$ ipython --no-banner

In [1]: import numpy as np

In [2]: np.set_printoptions(suppress=True, linewidth=160)

In [3]: X = np.load("w.npy")

In [4]: X
Out[4]: 
array([[ 2, -1],
       [ 0,  0],
       [-1,  2],
       [ 2, -1]])

In [5]: rng = np.random.default_rng(59161)

In [6]: M2 = X + rng.integers(-2, 3, (4, 1)) @ rng.integers(-2, 3, (1, 2))

In [7]: print(M2)
[[6 3]
 [0 0]
 [3 6]
 [4 1]]

In [8]: M2 - X
Out[8]: 
array([[4, 4],
       [0, 0],
       [4, 4],
       [2, 2]])

In [9]: np.linalg.matrix_rank(M2 - X, tol=1e-8)
Out[9]: np.int64(1)

In [10]: x0 = np.array([4, 6])

In [11]: h1 = np.maximum(X @ x0, 0)

In [12]: np.maximum(X @ x0, 0) - np.maximum(-X @ x0, 0)
Out[12]: array([2, 0, 8, 2])

In [13]: h1
Out[13]: array([2, 0, 8, 2])

In [14]: M2 = X[0, 0] * X[1:] - np.outer(X[1:, 0], X[0])

In [15]: M2
Out[15]: 
array([[0, 0],
       [0, 3],
       [0, 0]])

In [16]: np.linalg.matrix_rank(M2), np.linalg.matrix_rank(X)
Out[16]: (np.int64(1), np.int64(2))

In [17]: X[:, 0] / X[0, 0]
Out[17]: array([ 1. ,  0. , -0.5,  1. ])

In [18]: x0 = np.array([-3, -2])

In [19]: rhs = X @ x0

In [20]: np.round(np.linalg.solve(X.T @ X, X.T @ rhs), 1)
Out[20]: array([-3., -2.])

In [21]: print(np.round(np.linalg.pinv(X) @ X, 1) + 0)
[[1. 0.]
 [0. 1.]]

In [22]: rhs = rhs + 0.1 * rng.normal(size=4)

In [23]: rhs.round(1)
Out[23]: array([-4. ,  0.1, -0.9, -3.9])

In [24]: coef, *_ = np.linalg.lstsq(X, rhs)

In [25]: coef.round()
Out[25]: array([-3., -2.])

In [26]: [round(float(np.linalg.norm(np.linalg.solve(X.T @ X + lam * np.eye(2), X.T @ rhs))), 2) for lam in (0, 1, 10, 100)]
Out[26]: [3.51, 2.16, 0.76, 0.14]

In [27]: np.round(X.T @ (rhs - X @ coef), 1) + 0
Out[27]: array([0., 0.])

In [28]: mat = np.array([[-0.5, 0.6, 0.2, 0.2],
    ...:     [0.4, -2.3, 1.9, 0.3],
    ...:     [0.9, 1.5, 0.6, -0.3],
    ...:     [1.5, -1.4, -1.3, -2.0],
    ...:     [2.5, -0.7, -1.1, -0.8],
    ...:     [0.4, 0.4, -0.4, 0.5],
    ...:     [0.0, 0.6, 0.3, -0.2],
    ...:     [3.4, -1.8, -0.6, 0.2],
    ...:     [-0.2, -1.2, 1.1, 0.5],
    ...:     [0.0, -1.1, -0.2, -0.9],
    ...:     [1.1, -0.3, 0.7, 0.6],
    ...:     [2.1, 0.4, 0.4, -0.5]])

In [29]: mat[:, 3] = -2 * mat[:, 1] + 0.1 * rng.normal(size=12)

In [30]: print(mat.round(1))
[[-0.5  0.6  0.2 -1.1]
 [ 0.4 -2.3  1.9  4.8]
 [ 0.9  1.5  0.6 -3. ]
 [ 1.5 -1.4 -1.3  2.9]
 [ 2.5 -0.7 -1.1  1.5]
 [ 0.4  0.4 -0.4 -0.7]
 [ 0.   0.6  0.3 -1.3]
 [ 3.4 -1.8 -0.6  3.5]
 [-0.2 -1.2  1.1  2.4]
 [ 0.  -1.1 -0.2  2.2]
 [ 1.1 -0.3  0.7  0.7]
 [ 2.1  0.4  0.4 -0.9]]

In [31]: P = mat @ np.linalg.solve(mat.T @ mat, mat.T)

In [32]: print(np.round(np.linalg.eigvalsh(P), 1) + 0)
[0. 0. 0. 0. 0. 0. 0. 0. 1. 1. 1. 1.]

In [33]: np.round(P @ mat[:, 3], 1)
Out[33]: array([-1.1,  4.8, -3. ,  2.9,  1.5, -0.7, -1.3,  3.5,  2.4,  2.2,  0.7, -0.9])

In [34]: np.round(np.diag(P), 1)
Out[34]: array([0.2, 0.7, 0.4, 0.5, 0.3, 0.1, 0.1, 0.6, 0.2, 0.1, 0.3, 0.4])

In [35]: P.round(1) + 0
Out[35]: 
array([[ 0.2,  0.1,  0.1,  0.1,  0. ,  0.1,  0. , -0.2, -0.1, -0.1,  0.1, -0.1],
       [ 0.1,  0.7,  0. ,  0. , -0.1, -0.1, -0.1,  0. ,  0.3,  0.1,  0.3,  0. ],
       [ 0.1,  0. ,  0.4, -0.1,  0.1,  0.1,  0.1, -0.1, -0.1, -0.2,  0.2,  0.3],
       [ 0.1,  0. , -0.1,  0.5,  0.3,  0.1, -0.2,  0.1, -0.1,  0.1,  0.1, -0.2],
       [ 0. , -0.1,  0.1,  0.3,  0.3,  0.1, -0.1,  0.2, -0.1,  0. ,  0.1,  0.1],
       [ 0.1, -0.1,  0.1,  0.1,  0.1,  0.1,  0. , -0.1, -0.1, -0.1,  0.1,  0. ],
       [ 0. , -0.1,  0.1, -0.2, -0.1,  0. ,  0.1,  0. ,  0. ,  0. ,  0. ,  0.1],
       [-0.2,  0. , -0.1,  0.1,  0.2, -0.1,  0. ,  0.6,  0.1,  0.1,  0. ,  0.3],
       [-0.1,  0.3, -0.1, -0.1, -0.1, -0.1,  0. ,  0.1,  0.2,  0.1,  0. ,  0. ],
       [-0.1,  0.1, -0.2,  0.1,  0. , -0.1,  0. ,  0.1,  0.1,  0.1, -0.1, -0.1],
       [ 0.1,  0.3,  0.2,  0.1,  0.1,  0.1,  0. ,  0. ,  0. , -0.1,  0.3,  0.1],
       [-0.1,  0. ,  0.3, -0.2,  0.1,  0. ,  0.1,  0.3,  0. , -0.1,  0.1,  0.4]])

In [36]: np.allclose(P @ P, P)
Out[36]: True

In [37]: np.abs(np.diag(np.linalg.qr(P)[1])) > 1e-9
Out[37]: array([ True,  True,  True,  True, False, False, False, False, False, False, False, False])

In [38]: np.unique(P.round(6), axis=0).shape
Out[38]: (12, 12)

In [39]: x0 = np.array([1, 0, -3, 0])

In [40]: rhs = mat @ x0

In [41]: coef, lr = np.zeros(4), 1 / np.linalg.norm(mat, 2) ** 2

In [42]: for i in range(40):
    ...:     coef -= lr * mat.T @ (mat @ coef - rhs)
    ...:     if i % 10 == 0: print(i, round(np.linalg.norm(mat @ coef - rhs), 1))
    ...: 
0 9.4
10 2.7
20 1.1
30 0.5

In [43]: np.round(np.linalg.cond(mat), 1)
Out[43]: np.float64(76.8)

In [44]: W2 = mat[[2, 8]].astype(float)

In [45]: for _ in range(4):
    ...:     labels = np.linalg.norm(mat[:, None] - W2, axis=-1).argmin(axis=1)
    ...:     W2 = np.array([mat[labels == j].mean(axis=0) for j in range(2)])
    ...: 

In [46]: labels
Out[46]: array([0, 1, 0, 1, 1, 0, 0, 1, 1, 1, 1, 0])

In [47]: print(W2.round(1))
[[ 0.6  0.7  0.2 -1.4]
 [ 1.2 -1.3  0.1  2.6]]

In [48]: print(np.abs(W2[1] - W2[0]).argmax())
3

In [49]: np.bincount(labels)
Out[49]: array([5, 7])

In [50]: M2 = np.array([[6, -2], [-4, -1], [-2, -1], [-7, -1]])

In [51]: np.linalg.matrix_rank(W2 @ M2)
Out[51]: np.int64(2)

In [52]: print(np.linalg.matrix_rank(np.vstack([W2, M2.T])))
4

In [53]: np.round(M2.T @ W2.T, 1)
Out[53]: 
array([[10. , -5.7],
       [-0.7, -3.9]])

In [54]: np.round(np.einsum("ij->j", W2), 1)
Out[54]: array([ 1.8, -0.6,  0.3,  1.2])

In [55]: K = np.load("run19.npy")

In [56]: K
Out[56]: 
array([[-0.3,  1.3, -0.6],
       [-0.1, -0.1, -0.2],
       [-1. , -3.4,  1.8],
       [ 0.2,  0.8, -0.2],
       [ 0.7,  2.3, -1.3],
       [-0.8, -5.4,  2.5],
       [ 1.8,  0. ,  0.1],
       [ 0.5, -2.4,  1.4],
       [-1. , -2.4,  1.4],
       [ 0.3,  2.2, -1.2]])

In [57]: Ac = (K - K.mean(axis=0)) / K.std(axis=0)

In [58]: np.round(Ac.std(axis=0), 1)
Out[58]: array([1., 1., 1.])

In [59]: coef = np.linalg.lstsq(np.delete(Ac, 0, axis=1), Ac[:, 0])[0]

In [60]: np.abs(coef).argmax()
Out[60]: np.int64(0)

In [61]: round(float(1 - np.var(Ac[:, 0] - np.delete(Ac, 0, axis=1) @ coef)), 1)
Out[61]: 0.3

In [62]: Ac = K - K.mean(axis=0)

In [63]: evecs = np.linalg.svd(Ac)[2][:2]

In [64]: M2 = Ac - Ac @ evecs.T @ evecs

In [65]: np.round(np.diag(evecs.T @ evecs), 1)
Out[65]: array([1. , 0.8, 0.2])

In [66]: np.linalg.norm(M2, axis=1).round(6).argmax()
Out[66]: np.int64(5)

In [67]: round(np.linalg.norm(M2) / np.linalg.norm(Ac), 1)
Out[67]: np.float64(0.1)

In [68]: W2 = K[[0, 4]].astype(float)

In [69]: for _ in range(6):
    ...:     labels = np.linalg.norm(K[:, None] - W2, axis=-1).argmin(axis=1)
    ...:     W2 = np.array([K[labels == j].mean(axis=0) for j in range(2)])
    ...: 

In [70]: labels
Out[70]: array([1, 1, 0, 1, 1, 0, 1, 0, 0, 1])

In [71]: W2.round(1)
Out[71]: 
array([[-0.6, -3.4,  1.8],
       [ 0.4,  1.1, -0.6]])

In [72]: np.bincount(labels)
Out[72]: array([4, 6])

In [73]: np.round(W2[1] - W2[0], 1)
Out[73]: array([ 1. ,  4.5, -2.3])

In [74]: print(np.abs(W2[1] - W2[0]).argmax())
1

In [75]: E = np.load("sample13.npy")

In [76]: E
Out[76]: 
array([[-1, -2, -2],
       [ 1,  1,  3],
       [ 0,  2, -3]])

In [77]: th = np.radians(120)

In [78]: R = np.eye(3)

In [79]: R[1, 1] = R[0, 0] = np.cos(th)

In [80]: R[1, 0], R[0, 1] = -np.sin(th), np.sin(th)

In [81]: R.round(1)
Out[81]: 
array([[-0.5,  0.9,  0. ],
       [-0.9, -0.5,  0. ],
       [ 0. ,  0. ,  1. ]])

In [82]: M2 = E @ R.T

In [83]: np.allclose(np.linalg.norm(E, axis=1), np.linalg.norm(M2, axis=1))
Out[83]: True

In [84]: print(np.round(np.abs(M2 - E).max(axis=0), 1))
[1.7 3.9 0. ]

In [85]: M2.round(1)
Out[85]: 
array([[-1.2,  1.9, -2. ],
       [ 0.4, -1.4,  3. ],
       [ 1.7, -1. , -3. ]])

In [86]: left, sigma, Vt = np.linalg.svd(E)

In [87]: print(np.argmax(sigma[:-1] / (sigma[1:] + 1e-6)) + 1)
2

In [88]: sigma.round(1)
Out[88]: array([4.8, 3.1, 0.1])

In [89]: M2 = left[:, :2] @ np.diag(sigma[:2]) @ Vt[:2]

In [90]: print(M2.round(1) + 0)
[[-1. -2. -2.]
 [ 1.  1.  3.]
 [ 0.  2. -3.]]

In [91]: round(np.linalg.norm(E - M2) / np.linalg.norm(E), 1)
Out[91]: np.float64(0.0)

In [92]: print(round(float(np.linalg.norm(E - M2, 2)), 1), round(float(sigma[2]), 1))
0.1 0.1

In [93]: print(np.linalg.matrix_rank(M2))
2

In [94]: rank = np.linalg.matrix_rank(M2)

In [95]: rank
Out[95]: np.int64(2)

In [96]: null = np.linalg.svd(M2)[2][rank:].T

In [97]: np.round(null[:, 0] / null[np.abs(null[:, 0]).round(6).argmax(), 0], 1)
Out[97]: array([ 1. , -0.3, -0.2])

In [98]: np.round(null @ null.T, 1) + 0
Out[98]: 
array([[ 0.9, -0.3, -0.2],
       [-0.3,  0.1,  0.1],
       [-0.2,  0.1,  0. ]])

In [99]: [int(np.linalg.matrix_rank(np.delete(M2, i, axis=0))) for i in range(3)]
Out[99]: [2, 2, 2]
